In [1]: import numpy as np

In [2]: from numpy import linalg as LA

In [3]: np.set_printoptions(precision=2, suppress=True, linewidth=200, legacy="1.25")

In [4]: J = np.load("out19.npy")

In [5]: J
Out[5]: 
array([[-0.01, -7.3 , -3.24],
       [-0.43, -7.59, -3.25],
       [ 0.01, -2.63,  0.18],
       [-2.25, -8.63, -4.29],
       [-0.42, -2.98,  1.8 ],
       [-0.58, -5.34, -3.25],
       [-0.28, -4.25,  0.07],
       [ 0.31, -4.9 , -2.52],
       [ 0.34, -5.34, -3.83],
       [ 0.45, -7.09, -5.77],
       [-0.37, -3.06,  3.5 ],
       [-0.09, -4.7 , -3.98],
       [ 0.31, -4.88, -3.32],
       [ 0.18, -2.14,  1.03],
       [ 0.46, -3.4 ,  1.55],
       [-0.2 , -6.63, -2.41],
       [ 0.09, -8.06, -2.47]])

In [6]: th = np.radians(36)

In [7]: r_ = np.eye(3)

In [8]: r_[0, 0] = r_[1, 1] = np.cos(th)

In [9]: r_[0, 1], r_[1, 0] = -np.sin(th), np.sin(th)

In [10]: r_
Out[10]: 
array([[ 0.81, -0.59,  0.  ],
       [ 0.59,  0.81,  0.  ],
       [ 0.  ,  0.  ,  1.  ]])

In [11]: M2 = J @ r_.T

In [12]: np.allclose(J @ J.T, M2 @ M2.T)
Out[12]: True

In [13]: print(np.abs(M2 - J).max(axis=0))
[5.5  1.62 0.  ]

In [14]: round(float(LA.det(r_)), 2), round(np.trace(r_), 2)
Out[14]: (1.0, 2.62)

In [15]: LA.svd(J, compute_uv=False), LA.svd(M2, compute_uv=False)
Out[15]: (array([25.23,  7.57,  2.43]), array([25.23,  7.57,  2.43]))

In [16]: print(np.allclose(LA.norm(J, axis=1), LA.norm(M2, axis=1)))
True

In [17]: vec = np.array([4, 4, 5])

In [18]: y = J @ vec

In [19]: LA.solve(J.T @ J, J.T @ y)
Out[19]: array([4., 4., 5.])

In [20]: np.round(LA.pinv(J) @ J, 2) + 0
Out[20]: 
array([[1., 0., 0.],
       [0., 1., 0.],
       [0., 0., 1.]])

In [21]: rng = np.random.default_rng(204)

In [22]: y = y + 0.02 * rng.normal(size=17)

In [23]: y
Out[23]: array([-45.42, -48.33,  -9.54, -64.95,  -4.6 , -39.95, -17.79, -30.95, -39.19, -55.41,   3.75, -39.08, -34.89,  -2.67,  -4.  , -39.34, -44.21])

In [24]: c, *_ = LA.lstsq(J, y)

In [25]: c.round()
Out[25]: array([4., 4., 5.])

In [26]: c
Out[26]: array([4., 4., 5.])

In [27]: round(float(LA.norm(y - J @ c)), 2)
Out[27]: 0.09

In [28]: arr = np.array([[0, 1, 1, 0], [1, 0, 0, 0], [1, 0, 0, 0], [0, 0, 0, 0]])

In [29]: w, vecs = LA.eigh(arr)

In [30]: w.sum(), np.trace(arr)
Out[30]: (0.0, 0)

In [31]: (w > 1e-8).sum(), (w < -1e-8).sum()
Out[31]: (1, 1)

In [32]: w
Out[32]: array([-1.41,  0.  ,  0.  ,  1.41])

In [33]: print((arr + arr.T) / 2)
[[0. 1. 1. 0.]
 [1. 0. 0. 0.]
 [1. 0. 0. 0.]
 [0. 0. 0. 0.]]

In [34]: LA.determinant(arr)
AttributeError: module 'numpy.linalg' has no attribute 'determinant'


In [35]: arr @ arr
Out[35]: 
array([[2, 0, 0, 0],
       [0, 1, 1, 0],
       [0, 1, 1, 0],
       [0, 0, 0, 0]])

In [36]: [round(float(LA.det(arr[:i, :i])), 2) + 0 for i in range(1, 5)]
Out[36]: [0.0, -1.0, 0.0, 0.0]

In [37]: print(np.all(LA.eigvalsh(arr) > 0))
False

In [38]: arr @ arr
Out[38]: 
array([[2, 0, 0, 0],
       [0, 1, 1, 0],
       [0, 1, 1, 0],
       [0, 0, 0, 0]])

In [39]: Lm = np.diag(arr.sum(axis=1)) - arr

In [40]: round(LA.det(Lm[1:, 1:]))
Out[40]: 0

In [41]: np.round(arr @ LA.pinv(arr) @ arr, 2) + 0
Out[41]: 
array([[0., 1., 1., 0.],
       [1., 0., 0., 0.],
       [1., 0., 0., 0.],
       [0., 0., 0., 0.]])

In [42]: np.abs(np.diag(LA.qr(arr)[1])) > 1e-9
Out[42]: array([ True,  True, False, False])

In [43]: round(float(np.trace(LA.pinv(arr) @ arr)), 2)
Out[43]: 2.0

In [44]: feats = np.load("m.npy")

In [45]: feats
Out[45]: 
array([[2, 3, 3, 5],
       [3, 2, 3, 3],
       [3, 3, 2, 3],
       [5, 3, 3, 2]])

In [46]: LA.matrix_rank(feats, rtol=0.1)
Out[46]: 2

In [47]: u = np.array([-1, 3, -9])

In [48]: print(np.convolve(feats[1], u))
[ -3   7 -24 -12 -18 -27]

In [49]: print(np.polyval(u, feats[1]))
[-9 -7 -9 -9]

In [50]: np.correlate(feats[1], feats[0], "full")
Out[50]: array([15, 19, 30, 36, 22, 15,  6])

In [51]: w, vecs = LA.eig(feats)

In [52]: np.sort(LA.eigvals(LA.inv(feats)))
Out[52]: array([-12.08,  -1.  ,  -0.33,   0.08])

In [53]: np.sort(LA.eigvals(feats.T))
Out[53]: array([-3.  , -1.  , -0.08, 12.08])

In [54]: round(np.prod(w), 2)
Out[54]: -3.0

In [55]: E = np.load("x.npy")

In [56]: print(E)
[[1.   0.5  0.25 0.12]
 [0.5  1.   0.5  0.25]
 [0.25 0.5  1.   0.5 ]
 [0.12 0.25 0.5  1.  ]]

In [57]: # symmetric, so the eigenvalues are real

In [58]: W1 = np.array([[-3, -2, -4, -1, -3, 3],
    ...:     [4, 5, -3, 4, 0, -5],
    ...:     [-4, 1, -5, -5, 2, -5],
    ...:     [5, 0, 4, -2, 5, 4]])

In [59]: c = np.array([5, 0, 5, -2, 4, 1])

In [60]: act = np.maximum(E @ W1 + c, 0)

In [61]: print((act > 0).astype(int))
[[1 1 0 0 1 1]
 [1 1 0 0 1 0]
 [1 1 0 0 1 0]
 [1 1 1 0 1 1]]

In [62]: LA.matrix_rank(act)
Out[62]: 4

In [63]: W2 = np.array([[-6, 7], [-3, -7], [2, 5], [0, 5], [5, -8], [8, 1]])

In [64]: print(W1 @ W2)
[[  25   -5]
 [ -85   -7]
 [ -19 -106]
 [  35    9]]

In [65]: act @ W2
Out[65]: 
array([[ -7.51,   3.88],
       [-30.25, -22.25],
       [  1.25, -49.75],
       [ 15.25,   0.75]])

In [66]: (act @ W2).round(6).argmax(axis=1)
Out[66]: array([1, 1, 0, 0])

In [67]: np.allclose(E @ E.T, E.T @ E)
Out[67]: True

In [68]: (E + E.T) / 2
Out[68]: 
array([[1.  , 0.5 , 0.25, 0.12],
       [0.5 , 1.  , 0.5 , 0.25],
       [0.25, 0.5 , 1.  , 0.5 ],
       [0.12, 0.25, 0.5 , 1.  ]])

In [69]: (E - E.T) / 2
Out[69]: 
array([[0., 0., 0., 0.],
       [0., 0., 0., 0.],
       [0., 0., 0., 0.],
       [0., 0., 0., 0.]])

In [70]: print(np.allclose(E, E.T))
True

In [71]: LA.determinant(E)
AttributeError: module 'numpy.linalg' has no attribute 'determinant'


In [72]: round(LA.det(E), 2)
Out[72]: 0.42
